% ipython --no-banner

In [1]: import numpy as np

In [2]: from numpy import linalg as LA

In [3]: np.set_printoptions(precision=2, suppress=True, linewidth=160)

In [4]: def rd(a):
   ...:     return np.round(a, 2) + 0
   ...: 

In [5]: arr = np.load("a.npy")

In [6]: rd(arr)
Out[6]: 
array([[ 4.01,  6.2 ,  4.71,  1.6 , -4.55],
       [-4.4 , -7.19, -2.31, -1.15,  4.73],
       [ 3.5 ,  5.11,  6.39,  1.87, -4.17],
       [-4.47, -7.49, -1.  , -0.89,  4.7 ],
       [-4.46, -7.67,  0.49, -0.58,  4.55],
       [-4.  , -6.19, -4.74, -1.6 ,  4.55],
       [-0.75, -2.55,  9.46,  1.86, -0.08],
       [ 3.97,  7.31, -4.11, -0.25, -3.72],
       [ 4.23,  6.72,  3.63,  1.4 , -4.68],
       [-3.16, -4.43, -7.16, -1.98,  3.9 ],
       [ 1.19,  0.76,  9.44,  2.15, -2.07],
       [-2.36, -5.1 ,  7.98,  1.31,  1.72],
       [ 1.1 ,  0.61,  9.48,  2.15, -1.99],
       [ 3.94,  6.04,  5.01,  1.65, -4.5 ]])

In [7]: D = LA.norm(arr[:, None] - arr[None], axis=-1)

In [8]: D.mean(axis=1).argmax()
Out[8]: np.int64(7)

In [9]: rd(LA.norm(arr, axis=1))
Out[9]: array([10., 10., 10., 10., 10., 10., 10., 10., 10., 10., 10., 10., 10., 10.])

In [10]: rd(D[:5, :5])
Out[10]: 
array([[ 0.  , 19.82,  2.12, 19.59, 19.22],
       [19.82,  0.  , 19.43,  1.37,  2.9 ],
       [ 2.12, 19.43,  0.  , 19.06, 18.53],
       [19.59,  1.37, 19.06,  0.  ,  1.54],
       [19.22,  2.9 , 18.53,  1.54,  0.  ]])

In [11]: np.unravel_index(D.round(6).argmax(), D.shape)
Out[11]: (np.int64(0), np.int64(5))
